$ python3 -q
>>> import numpy as np
>>> from numpy import linalg as LA
>>> np.set_printoptions(precision=2, suppress=True, linewidth=200)
>>> A = np.load("run6.npy")
>>> A
array([[ 0.3,  1.2,  0.8, -1.1, -1.2, -0.1,  2.4, -0.8],
       [-0.3, -0.9, -1.7, -0.3,  1.9, -0.3, -1.9,  0.7],
       [-0.7, -0.2,  0.4, -0.8,  0.1,  1.9, -1.4, -0.5],
       [ 1.1,  0.2, -1. , -0.5, -0.5,  0.9, -0.4, -0.2],
       [ 0.6, -1.3, -0.7, -1.6,  0.8,  1.4, -1.5,  0.9],
       [ 0.3, -0.3, -0.2,  0.4, -0.7, -0.2, -1.7,  1.2],
       [-1.2, -1.8, -0.8,  1.3,  0.5,  0.2, -1.4,  0.5],
       [-8.5,  1.5,  1.5, -2. ,  0. ,  7. , -2. , -1. ],
       [-0.6,  0.4, -1.4, -0.2, -0.9, -2.8, -0.7, -1.1],
       [ 0. , -1. ,  0. , -1.3, -0.5,  1.4, -0.9, -0.3],
       [ 0.5,  2.2,  0. ,  1. , -0.3, -1.1, -1.7, -2.6],
       [ 0. ,  0.2, -1.9, -1.2,  0.6,  0.3, -0.9,  0.3],
       [-0.4,  1.1, -0.1,  0.4, -0.2,  0.3,  1.7, -0.4],
       [ 0.6,  0.6,  1.1, -1.1,  0. ,  0. , -1.9, -1.3]])
>>> hat = A @ LA.solve(A.T @ A, A.T)
>>> LA.matrix_rank(np.eye(14) - hat)
np.int64(6)
>>> J = np.loadtxt("layer1.csv", delimiter=",")
>>> J
array([[-3.,  3.,  2., -2.],
       [-9., -3.,  6.,  2.],
       [-2.,  2.,  0.,  0.],
       [-6., -2.,  0.,  0.]])
>>> np.unravel_index(np.abs(J).argmax(), J.shape)
(np.int64(1), np.int64(0))
>>> round(np.abs(LA.eigvals(J)).max(), 2)
np.float64(4.0)
>>> np.allclose(J @ J.T, J.T @ J)
False
>>> rng = np.random.default_rng(18924)
>>> A2 = J + rng.integers(-2, 3, (4, 1)) @ rng.integers(-2, 3, (1, 4))
>>> print(A2)
[[-5.  7.  6. -2.]
 [-9. -3.  6.  2.]
 [-1.  0. -2.  0.]
 [-4. -6. -4.  0.]]
>>> print(np.abs(A2 - J).sum(axis=1))
[10.  0.  5. 10.]
>>> np.round(LA.svd(A2 - J, compute_uv=False), 2) + 0
array([9., 0., 0., 0.])
>>> vec = np.array([-9, -8, 0, -8])
>>> a = np.maximum(J @ vec, 0)
>>> np.tanh(J @ vec)
array([1.  , 1.  , 0.96, 1.  ])
>>> a
array([19., 89.,  2., 70.])
>>> mat = np.loadtxt("a.csv", delimiter=",")
>>> mat
array([[ 292.,   17., -113.,   70.,   -7.,   11.,  -94.],
       [  17.,  366.,  -96.,  -42.,   80.,  124., -120.],
       [-113.,  -96.,  448.,    4., -116.,   93.,  103.],
       [  70.,  -42.,    4.,  537., -158.,   48.,  163.],
       [  -7.,   80., -116., -158.,  472., -169., -202.],
       [  11.,  124.,   93.,   48., -169.,  299.,   82.],
       [ -94., -120.,  103.,  163., -202.,   82.,  371.]])
>>> vec = np.array([4, 1, 8, 7, 3, 3, 6])
>>> (mat * vec).sum(axis=1)
array([  219.,  -736.,  3613.,  4677., -2285.,  2130.,  3335.])
>>> print(np.einsum("ij,j->i", mat, vec))
[  219.  -736.  3613.  4677. -2285.  2130.  3335.]
>>> mat @ np.eye(7)[6]
array([ -94., -120.,  103.,  163., -202.,   82.,  371.])
>>> Lm = LA.cholesky(mat)
>>> np.diag(Lm) ** 2
array([292.  , 365.01, 382.36, 513.38, 389.73, 152.46, 192.21])
>>> Lm @ Lm.T
array([[ 292.,   17., -113.,   70.,   -7.,   11.,  -94.],
       [  17.,  366.,  -96.,  -42.,   80.,  124., -120.],
       [-113.,  -96.,  448.,    4., -116.,   93.,  103.],
       [  70.,  -42.,    4.,  537., -158.,   48.,  163.],
       [  -7.,   80., -116., -158.,  472., -169., -202.],
       [  11.,  124.,   93.,   48., -169.,  299.,   82.],
       [ -94., -120.,  103.,  163., -202.,   82.,  371.]])
>>> A2 = mat / np.sqrt((mat ** 2).mean(axis=1, keepdims=True))
>>> print(LA.matrix_rank(A2) == LA.matrix_rank(mat))
True
>>> print(LA.norm(A2, axis=1))
[2.65 2.65 2.65 2.65 2.65 2.65 2.65]
>>> np.allclose(mat @ mat.T, mat.T @ mat)
True
>>> np.sort(np.abs(LA.eigvals(mat)))
array([ 78.23, 145.25, 275.71, 300.66, 475.17, 564.96, 945.03])
>>> (mat + mat.T) / 2
array([[ 292.,   17., -113.,   70.,   -7.,   11.,  -94.],
       [  17.,  366.,  -96.,  -42.,   80.,  124., -120.],
       [-113.,  -96.,  448.,    4., -116.,   93.,  103.],
       [  70.,  -42.,    4.,  537., -158.,   48.,  163.],
       [  -7.,   80., -116., -158.,  472., -169., -202.],
       [  11.,  124.,   93.,   48., -169.,  299.,   82.],
       [ -94., -120.,  103.,  163., -202.,   82.,  371.]])
>>> print(mat @ mat)
[[ 112228.   31178.  -92819.   43176.   15189.   -5065.  -62275.]
 [  31178.  181401.  -90341.  -63368.   87977.   48343. -112764.]
 [ -92819.  -90341.  255419.   39643. -150764.   84566.  138209.]
 [  43176.  -63368.   39643.  348886. -204774.   76130.  182728.]
 [  15189.   87977. -150764. -204774.  337018. -155392. -230788.]
 [  -5065.   48343.   84566.   76130. -155392.  151136.   90567.]
 [ -62275. -112764.  138209.  182728. -230788.   90567.  245583.]]
>>> np.allclose(mat, mat.T)
True
>>> round(np.abs(LA.eigvals(mat)).max(), 2)
np.float64(945.03)
>>> M = np.loadtxt("arr.csv", delimiter=",")
>>> M
array([[ 1., -2.,  2.,  1., -3., -1., -2.,  0.,  4.,  1., -2.,  0., -2., -3.],
       [-3.,  2.,  2.,  3., -2.,  0.,  1.,  2.,  4.,  1., -2.,  3.,  1., -3.],
       [ 0., -1., -2., -1., -2., -1.,  1.,  0., -4.,  3.,  0.,  0., -1.,  2.],
       [ 1.,  3., -2.,  0.,  3.,  0., -2.,  3., -4., -3.,  0., -2., -3.,  0.],
       [-2., -3.,  2., -2., -3., -1., -3., -1.,  4.,  2.,  1.,  2., -3.,  2.],
       [-3.,  3.,  3.,  2.,  3., -3., -1.,  1.,  6.,  1.,  1.,  2., -1.,  1.],
       [-2., -3.,  0., -3.,  0.,  3.,  0., -1.,  0., -1., -1., -1., -2., -1.],
       [-1.,  3.,  1.,  2.,  1., -3.,  3., -1.,  2.,  2.,  0.,  3., -2.,  0.],
       [ 2.,  2., -1., -1.,  3., -3.,  0., -1., -2., -2., -1., -2.,  2.,  2.]])
>>> def softmax(z):
...     e = np.exp(z - z.max(axis=-1, keepdims=True))
...     return e / e.sum(axis=-1, keepdims=True)
... 
>>> np.round(softmax(10 * M[5]), 2) + 0
array([0., 0., 0., 0., 0., 0., 0., 0., 1., 0., 0., 0., 0., 0.])
>>> print(np.round(softmax(M[5] + 2), 2) + 0)
[0.   0.04 0.04 0.02 0.04 0.   0.   0.01 0.82 0.01 0.01 0.02 0.   0.01]
>>> S = M @ M.T / np.sqrt(14)
>>> softmax(S)[5] @ M
array([-3.,  3.,  3.,  2.,  3., -3., -1.,  1.,  6.,  1.,  1.,  2., -1.,  1.])
>>> np.round(softmax(S + np.triu(np.full(S.shape, -np.inf), 1)), 2) + 0
array([[1.  , 0.  , 0.  , 0.  , 0.  , 0.  , 0.  , 0.  , 0.  ],
       [0.  , 1.  , 0.  , 0.  , 0.  , 0.  , 0.  , 0.  , 0.  ],
       [0.  , 0.  , 1.  , 0.  , 0.  , 0.  , 0.  , 0.  , 0.  ],
       [0.  , 0.  , 0.  , 1.  , 0.  , 0.  , 0.  , 0.  , 0.  ],
       [0.  , 0.  , 0.  , 0.  , 1.  , 0.  , 0.  , 0.  , 0.  ],
       [0.  , 0.  , 0.  , 0.  , 0.  , 1.  , 0.  , 0.  , 0.  ],
       [0.  , 0.  , 0.  , 0.  , 0.  , 0.  , 1.  , 0.  , 0.  ],
       [0.  , 0.  , 0.  , 0.  , 0.  , 0.13, 0.  , 0.86, 0.  ],
       [0.  , 0.  , 0.  , 0.  , 0.  , 0.  , 0.  , 0.  , 1.  ]])
